In [1]: import numpy as np

In [2]: np.set_printoptions(precision=2, suppress=True, linewidth=160)

In [3]: X = np.loadtxt("arr.csv", delimiter=",")

In [4]: X.round(2) + 0
Out[4]: 
array([[  6.46,  10.58, -73.8 ,  39.74, -10.04],
       [  5.58,   8.62, -68.96,  37.25,  -8.91],
       [  1.96,   0.73, -47.37,  26.38,  -4.29],
       [  0.34,  -2.7 , -36.11,  20.87,  -2.2 ],
       [ -1.17,  -5.72, -23.2 ,  14.71,  -0.22],
       [ -1.82,  -6.83, -14.99,  10.87,   0.7 ],
       [ -2.01,  -7.  , -10.71,   8.86,   1.02],
       [ -2.04,  -6.95,  -8.98,   8.04,   1.1 ],
       [ -1.98,  -6.48,  -5.27,   6.23,   1.15],
       [ -1.82,  -5.86,  -3.12,   5.1 ,   1.07],
       [ -1.42,  -4.51,  -0.77,   3.62,   0.78],
       [ -0.78,  -2.51,   0.51,   2.09,   0.34],
       [ -0.77,  -2.47,   0.52,   2.06,   0.33],
       [ -0.53,  -1.75,   0.59,   1.54,   0.19],
       [  0.05,   0.17,  -0.13,  -0.2 ,   0.  ],
       [  0.25,   0.99,  -1.15,  -1.63,   0.18],
       [  0.09,   1.18,  -3.18,  -4.7 ,   1.18],
       [ -0.02,   1.04,  -3.57,  -5.4 ,   1.48],
       [ -0.25,   0.67,  -4.18,  -6.62,   2.04],
       [ -0.61,   0.02,  -4.86,  -8.23,   2.83],
       [ -1.57,  -1.88,  -5.96, -11.74,   4.72],
       [ -3.86,  -6.69,  -6.98, -18.6 ,   8.76],
       [ -4.23,  -7.5 ,  -7.03, -19.64,   9.39],
       [ -6.83, -13.17,  -6.92, -26.47,  13.67],
       [ -7.13, -13.83,  -6.86, -27.23,  14.15],
       [ -8.01, -15.78,  -6.65, -29.44,  15.57],
       [ -8.57, -17.01,  -6.49, -30.81,  16.45],
       [ -9.45, -18.97,  -6.2 , -32.97,  17.85],
       [-21.28, -45.6 ,   0.83, -60.38,  36.02],
       [-26.16, -56.69,   4.78, -71.22,  43.33],
       [-30.53, -66.63,   8.64, -80.79,  49.82],
       [-31.23, -68.25,   9.29, -82.33,  50.86]])

In [5]: # rows and columns are dependent

In [6]: np.unique(X.round(6), axis=0).shape
Out[6]: (32, 5)
